% ipython --no-banner

In [1]: import numpy as np

In [2]: import numpy.linalg as la

In [3]: np.set_printoptions(precision=2, suppress=True, linewidth=160)

In [4]: def rnd(a):
   ...:     return np.round(a, 2) + 0
   ...: 

In [5]: cent = np.array([[1.1, 1.5, -0.2, -0.3, -0.5]])

In [6]: rng = np.random.default_rng(7)

In [7]: W0 = np.array([[3],
   ...:     [0],
   ...:     [2],
   ...:     [0],
   ...:     [-1],
   ...:     [-3],
   ...:     [3],
   ...:     [3],
   ...:     [-1],
   ...:     [1],
   ...:     [3],
   ...:     [-1],
   ...:     [-1],
   ...:     [0],
   ...:     [3],
   ...:     [2],
   ...:     [2],
   ...:     [0],
   ...:     [-3],
   ...:     [-1],
   ...:     [-1],
   ...:     [-3],
   ...:     [0],
   ...:     [1],
   ...:     [1],
   ...:     [-3],
   ...:     [1],
   ...:     [2],
   ...:     [2],
   ...:     [-3],
   ...:     [1],
   ...:     [3]]) @ cent + 0.1 * rng.normal(size=(32, 5))

In [8]: rnd(W0)
Out[8]: 
array([[ 3.3 ,  4.53, -0.63, -0.99, -1.55],
       [-0.1 ,  0.01,  0.13, -0.05, -0.06],
       [ 2.25,  3.04, -0.39, -0.69, -1.  ],
       [ 0.07, -0.13, -0.05, -0.19, -0.13],
       [-1.28, -1.52,  0.07,  0.33,  0.52],
       [-3.32, -4.75,  0.55,  0.9 ,  1.51],
       [ 3.15,  4.45, -0.7 , -0.98, -1.39],
       [ 3.22,  4.5 , -0.51, -0.96, -1.51],
       [-1.09, -1.49,  0.08,  0.31,  0.64],
       [ 0.95,  1.59, -0.19, -0.36, -0.3 ],
       [ 3.38,  4.38, -0.59, -0.84, -1.52],
       [-1.03, -1.51,  0.27,  0.44,  0.43],
       [-1.08, -1.55,  0.21,  0.18,  0.44],
       [-0.02,  0.09,  0.11, -0.13, -0.08],
       [ 3.36,  4.3 , -0.65, -0.91, -1.37],
       [ 2.27,  2.97, -0.44, -0.63, -0.85],
       [ 2.16,  2.97, -0.36, -0.61, -1.02],
       [-0.11,  0.  , -0.04,  0.12,  0.07],
       [-3.3 , -4.43,  0.57,  1.01,  1.5 ],
       [-1.04, -1.63,  0.23,  0.13,  0.3 ],
       [-1.13, -1.59,  0.22,  0.52,  0.42],
       [-3.36, -4.48,  0.65,  0.88,  1.48],
       [ 0.07,  0.05, -0.1 , -0.01,  0.  ],
       [ 0.99,  1.53, -0.29, -0.2 , -0.48],
       [ 1.11,  1.44, -0.21, -0.5 , -0.61],
       [-3.26, -4.71,  0.68,  0.73,  1.58],
       [ 1.02,  1.58, -0.19, -0.45, -0.38],
       [ 2.34,  2.99, -0.43, -0.62, -1.1 ],
       [ 2.31,  2.95, -0.41, -0.68, -1.06],
       [-3.43, -4.37,  0.58,  1.  ,  1.5 ],
       [ 1.03,  1.47, -0.26, -0.3 , -0.54],
       [ 3.27,  4.36, -0.68, -0.73, -1.57]])

In [9]: A2 = np.c_[W0[:, :2] @ np.array([[2, 5], [2, 2]]), np.array([3, -3, 0, -3, -2, -3, 0, 1, 2, -1, 0, 1, -2, 2, -1, 2, 1, -2, 1, -2, 3, -3, 1, 3, 1, -2, 3, 1, -2, 3, -2, -1])]

In [10]: rnd(A2)
Out[10]: 
array([[ 15.66,  25.56,   3.  ],
       [ -0.19,  -0.48,  -3.  ],
       [ 10.57,  17.32,   0.  ],
       [ -0.13,   0.08,  -3.  ],
       [ -5.62,  -9.47,  -2.  ],
       [-16.14, -26.1 ,  -3.  ],
       [ 15.2 ,  24.64,   0.  ],
       [ 15.43,  25.09,   1.  ],
       [ -5.17,  -8.43,   2.  ],
       [  5.06,   7.9 ,  -1.  ],
       [ 15.51,  25.64,   0.  ],
       [ -5.08,  -8.17,   1.  ],
       [ -5.25,  -8.49,  -2.  ],
       [  0.14,   0.08,   2.  ],
       [ 15.33,  25.42,  -1.  ],
       [ 10.47,  17.28,   2.  ],
       [ 10.25,  16.73,   1.  ],
       [ -0.23,  -0.56,  -2.  ],
       [-15.47, -25.38,   1.  ],
       [ -5.34,  -8.47,  -2.  ],
       [ -5.44,  -8.83,   3.  ],
       [-15.68, -25.77,  -3.  ],
       [  0.24,   0.46,   1.  ],
       [  5.04,   8.02,   3.  ],
       [  5.1 ,   8.43,   1.  ],
       [-15.95, -25.74,  -2.  ],
       [  5.19,   8.23,   3.  ],
       [ 10.68,  17.71,   1.  ],
       [ 10.51,  17.44,  -2.  ],
       [-15.6 , -25.89,   3.  ],
       [  5.  ,   8.09,  -2.  ],
       [ 15.26,  25.07,  -1.  ]])

In [11]: rnd(la.lstsq(W0, A2[:, 0])[0])
Out[11]: array([2., 2., 0., 0., 0.])

In [12]: la.matrix_rank(A2)
Out[12]: np.int64(3)

In [13]: la.matrix_rank(np.c_[W0, A2])
Out[13]: np.int64(6)
